$ ipython --no-banner

In [1]: import numpy as np

In [2]: np.set_printoptions(suppress=True, linewidth=100)

In [3]: W0 = np.load("m.npy")

In [4]: W0
Out[4]: 
array([[ -6.,   2.,   4.],
       [-12.,   4.,   8.],
       [ -4.,   2.,   2.]])

In [5]: np.round(W0 @ np.linalg.pinv(W0) @ W0, 3)
Out[5]: 
array([[ -6.,   2.,   4.],
       [-12.,   4.,   8.],
       [ -4.,   2.,   2.]])

In [6]: rank = np.linalg.matrix_rank(W0)

In [7]: rank
Out[7]: np.int64(2)

In [8]: ns = np.linalg.svd(W0)[2][rank:].T

In [9]: np.allclose(W0 @ ns, 0)
Out[9]: True

In [10]: C2 = W0.T @ W0

In [11]: np.round(np.linalg.svd(W0, compute_uv=False) ** 2, 3) + 0
Out[11]: array([303.208,   0.792,   0.   ])

In [12]: np.linalg.matrix_rank(C2)
Out[12]: np.int64(2)

In [13]: (W0 @ W0.T).shape
Out[13]: (3, 3)

In [14]: np.round(np.linalg.eigvalsh(C2)[::-1], 3) + 0
Out[14]: array([303.208,   0.792,   0.   ])

In [15]: np.trace(C2), (W0 ** 2).sum()
Out[15]: (np.float64(304.0), np.float64(304.0))

In [16]: np.diag(C2)
Out[16]: array([196.,  24.,  84.])

In [17]: C2
Out[17]: 
array([[ 196.,  -68., -128.],
       [ -68.,   24.,   44.],
       [-128.,   44.,   84.]])

In [18]: np.round(np.linalg.norm(C2, 2) / np.linalg.norm(C2), 3)
Out[18]: np.float64(1.0)

In [19]: m1 = np.load("dump.npy")

In [20]: m1
Out[20]: 
array([[ 2, -6,  2,  2,  0, -2,  0,  0, -1],
       [ 2,  0,  0,  1,  1, -2,  1, -1,  0],
       [-2,  3, -1, -1,  2, -2,  0,  0, -2],
       [-2,  6, -2,  0,  2,  2, -1,  0,  0],
       [ 2,  3, -1,  1, -1,  0, -1, -1,  0],
       [ 1,  0,  0, -2, -1,  2,  1,  0, -1],
       [ 1,  3, -1, -1,  2, -1,  0,  2,  1]])

In [21]: B = m1 / np.linalg.norm(m1, axis=1, keepdims=True)

In [22]: C2 = B @ B.T

In [23]: C2[6].round(3)
Out[23]: array([-0.556,  0.185,  0.533,  0.586,  0.352, -0.123,  1.   ])

In [24]: np.argwhere(np.triu(np.abs(C2) > 0.95, 1))
Out[24]: array([], shape=(0, 2), dtype=int64)

In [25]: (C2 - 2 * np.eye(7)).round(6).argmax(axis=1)
Out[25]: array([1, 0, 3, 2, 3, 4, 3])

In [26]: u = np.array([-1, 2, 0])

In [27]: np.array([np.convolve(row, u, "same") for row in m1])
Out[27]: 
array([[ 10, -14,   2,   4,   2,  -4,   0,   1,  -2],
       [  4,   0,  -1,   1,   4,  -5,   3,  -2,   0],
       [ -7,   7,  -1,  -4,   6,  -4,   0,   2,  -4],
       [-10,  14,  -4,  -2,   2,   5,  -2,   0,   0],
       [  1,   7,  -3,   3,  -2,   1,  -1,  -2,   0],
       [  2,   0,   2,  -3,  -4,   3,   2,   1,  -2],
       [ -1,   7,  -1,  -4,   5,  -2,  -2,   3,   2]])

In [28]: np.correlate(m1[3], m1[0], "full")
Out[28]: array([  2,  -6,   2,   4, -14,  -2,   9,  16, -48,  30,   4, -10, -10,  10,  -2,   0,   0])

In [29]: x = np.array([3, 2, 9, 1, -4, 1, -3, 1, 2])

In [30]: np.linalg.norm(m1 @ x) <= np.linalg.norm(m1, 2) * np.linalg.norm(x) + 1e-9
Out[30]: np.True_

In [31]: m1 * x
Out[31]: 
array([[  6, -12,  18,   2,   0,  -2,   0,   0,  -2],
       [  6,   0,   0,   1,  -4,  -2,  -3,  -1,   0],
       [ -6,   6,  -9,  -1,  -8,  -2,   0,   0,  -4],
       [ -6,  12, -18,   0,  -8,   2,   3,   0,   0],
       [  6,   6,  -9,   1,   4,   0,   3,  -1,   0],
       [  3,   0,   0,  -2,   4,   2,  -3,   0,  -2],
       [  3,   6,  -9,  -1,  -8,  -1,   0,   2,   2]])

In [32]: np.sign((m1 @ x).round(6))
Out[32]: array([ 1, -1, -1, -1,  1,  1, -1])

In [33]: (m1 @ x).argmax()
Out[33]: np.int64(0)

In [34]: m1 @ np.ones(9)
Out[34]: array([-3.,  2., -3.,  5.,  2.,  0.,  6.])

In [35]: np.einsum("ij,j->i", m1, x)
Out[35]: array([ 10,  -3, -24, -15,  10,   2,  -6])

In [36]: m1 @ np.eye(9)[5]
Out[36]: array([-2., -2., -2.,  2.,  0.,  2., -1.])

In [37]: m1.sum(axis=0)
Out[37]: array([ 4,  9, -3,  0,  5, -3,  0,  0, -3])

In [38]: np.count_nonzero(m1)
Out[38]: np.int64(46)

In [39]: np.abs(m1).max()
Out[39]: np.int64(6)

In [40]: np.linalg.matrix_rank(m1)
Out[40]: np.int64(7)

In [41]: m1.shape
Out[41]: (7, 9)

In [42]: m1[7]
IndexError: index 7 is out of bounds for axis 0 with size 7


In [43]: np.round(np.linalg.svd(m1, compute_uv=False), 3)
Out[43]: array([11.249,  5.165,  4.37 ,  3.333,  2.89 ,  1.697,  1.532])

In [44]: arr = np.loadtxt("sample13.csv", delimiter=",")

In [45]: arr.round(3)
Out[45]: 
array([[ 0.833,  0.024,  0.162, -0.043,  0.258, -0.211],
       [ 0.024,  0.704,  0.094,  0.226,  0.199,  0.33 ],
       [ 0.162,  0.094,  0.797, -0.046, -0.343,  0.084],
       [-0.043,  0.226, -0.046,  0.824, -0.11 , -0.279],
       [ 0.258,  0.199, -0.343, -0.11 ,  0.415,  0.084],
       [-0.211,  0.33 ,  0.084, -0.279,  0.084,  0.428]])

In [46]: left, sv, vt = np.linalg.svd(arr)

In [47]: V = vt[:(sv > 1e-8).sum()]

In [48]: rng = np.random.default_rng(9820)

In [49]: x = arr[0] + -2 * arr[4] + rng.integers(2) * np.eye(6)[5]

In [50]: x.round(3)
Out[50]: array([ 0.317, -0.374,  0.848,  0.176, -0.572, -0.378])

In [51]: np.allclose(V.T @ V @ x, x)
Out[51]: True

In [52]: np.round(V.T @ V, 3)
Out[52]: 
array([[ 0.833,  0.024,  0.162, -0.043,  0.258, -0.211],
       [ 0.024,  0.704,  0.094,  0.226,  0.199,  0.33 ],
       [ 0.162,  0.094,  0.797, -0.046, -0.343,  0.084],
       [-0.043,  0.226, -0.046,  0.824, -0.11 , -0.279],
       [ 0.258,  0.199, -0.343, -0.11 ,  0.415,  0.084],
       [-0.211,  0.33 ,  0.084, -0.279,  0.084,  0.428]])

In [53]: np.round(np.linalg.norm(x - V.T @ V @ x), 3)
Out[53]: np.float64(0.0)

In [54]: np.linalg.matrix_rank(np.vstack([arr, x]))
Out[54]: np.int64(4)

In [55]: w, V = np.linalg.eigh(arr)

In [56]: np.round(V.T @ arr @ V, 3) + 0
Out[56]: 
array([[0., 0., 0., 0., 0., 0.],
       [0., 0., 0., 0., 0., 0.],
       [0., 0., 1., 0., 0., 0.],
       [0., 0., 0., 1., 0., 0.],
       [0., 0., 0., 0., 1., 0.],
       [0., 0., 0., 0., 0., 1.]])

In [57]: np.round(np.linalg.eigvalsh(arr + -1 * np.eye(6)), 3) + 0
Out[57]: array([-1., -1.,  0.,  0.,  0.,  0.])

In [58]: np.round(V @ np.diag(w) @ V.T, 3)
Out[58]: 
array([[ 0.833,  0.024,  0.162, -0.043,  0.258, -0.211],
       [ 0.024,  0.704,  0.094,  0.226,  0.199,  0.33 ],
       [ 0.162,  0.094,  0.797, -0.046, -0.343,  0.084],
       [-0.043,  0.226, -0.046,  0.824, -0.11 , -0.279],
       [ 0.258,  0.199, -0.343, -0.11 ,  0.415,  0.084],
       [-0.211,  0.33 ,  0.084, -0.279,  0.084,  0.428]])

In [59]: np.unique(w.round(6) + 0, return_counts=True)[1]
Out[59]: array([2, 4])
